>>> import numpy as np
>>> np.set_printoptions(precision=2, suppress=True, linewidth=200)
>>> def rnd(a):
...     return np.round(a, 2) + 0
... 
>>> M = np.array([[7, 2, -6, 0, -3],
...     [2, 26, 21, 3, 9],
...     [-6, 21, 27, 1, 15],
...     [0, 3, 1, 15, 3],
...     [-3, 9, 15, 3, 18]])
>>> print(M)
[[ 7  2 -6  0 -3]
 [ 2 26 21  3  9]
 [-6 21 27  1 15]
 [ 0  3  1 15  3]
 [-3  9 15  3 18]]
>>> low = np.linalg.cholesky(M)
>>> print(rnd(np.prod(np.diag(low)) ** 2), rnd(np.linalg.det(M)))
7056.0 7056.0
>>> print(np.einsum("ii->", M))
93
>>> print(rnd(np.linalg.eigvals(M)))
[56.02  0.08  7.09 14.6  15.21]
>>> print(np.einsum("ij,ji->", M, M))
3633
>>> arr = np.load("test15.npy")
>>> print(arr)
[[-9.14 -8.83  6.22 -0.09  8.99  5.84]
 [-5.91 -5.79  3.8   0.12  6.6   4.08]
 [ 6.09  6.17 -3.69  0.16 -5.92 -3.96]
 [-2.84 -3.3   1.7  -0.22  3.75  1.89]
 [ 5.81  6.35 -3.69 -0.04 -5.92 -3.95]
 [-9.24 -8.39  6.06  0.42  8.88  6.04]
 [ 5.53  5.81 -4.22  0.07 -5.83 -4.24]
 [ 9.07  9.68 -6.25  0.75 -9.14 -5.73]]
>>> print(np.argsort(-np.linalg.norm(arr, axis=0).round(6), kind="stable")[:3])
[4 1 0]
>>> rng = np.random.default_rng(299)
>>> idx = rng.permutation(6)
>>> M2 = arr[:, idx] * rng.choice([-1, 1], 6)
>>> print(M2)
[[-6.22 -8.99 -0.09 -8.83 -9.14 -5.84]
 [-3.8  -6.6   0.12 -5.79 -5.91 -4.08]
 [ 3.69  5.92  0.16  6.17  6.09  3.96]
 [-1.7  -3.75 -0.22 -3.3  -2.84 -1.89]
 [ 3.69  5.92 -0.04  6.35  5.81  3.95]
 [-6.06 -8.88  0.42 -8.39 -9.24 -6.04]
 [ 4.22  5.83  0.07  5.81  5.53  4.24]
 [ 6.25  9.14  0.75  9.68  9.07  5.73]]
>>> U, _, Vh = np.linalg.svd(arr.T @ M2)
>>> print(idx)
[2 4 3 1 0 5]
>>> print(rnd(U @ Vh))
[[ 0.  0.  0.  0.  1.  0.]
 [ 0.  0.  0.  1.  0.  0.]
 [-1.  0.  0.  0.  0.  0.]
 [ 0.  0.  1.  0.  0.  0.]
 [ 0. -1.  0.  0.  0.  0.]
 [ 0.  0.  0.  0.  0. -1.]]
>>> print(rnd(np.linalg.lstsq(arr, M2)[0]))
[[ 0.  0.  0.  0.  1.  0.]
 [ 0.  0.  0.  1.  0.  0.]
 [-1.  0.  0.  0.  0.  0.]
 [ 0.  0.  1.  0.  0.  0.]
 [ 0. -1.  0.  0.  0.  0.]
 [ 0.  0.  0.  0.  0. -1.]]
>>> U, sig, Vh = np.linalg.svd(arr)
>>> print(rnd(sig))
[39.32  1.32  1.01  0.64  0.56  0.2 ]
>>> print(np.argmax(sig[:-1] / (sig[1:] + 1e-6)) + 1)
1
>>> M2 = U[:, :1] @ np.diag(sig[:1]) @ Vh[:1]
>>> print(rnd(np.abs(arr - M2).max()))
0.63
>>> print(np.linalg.matrix_rank(M2))
1
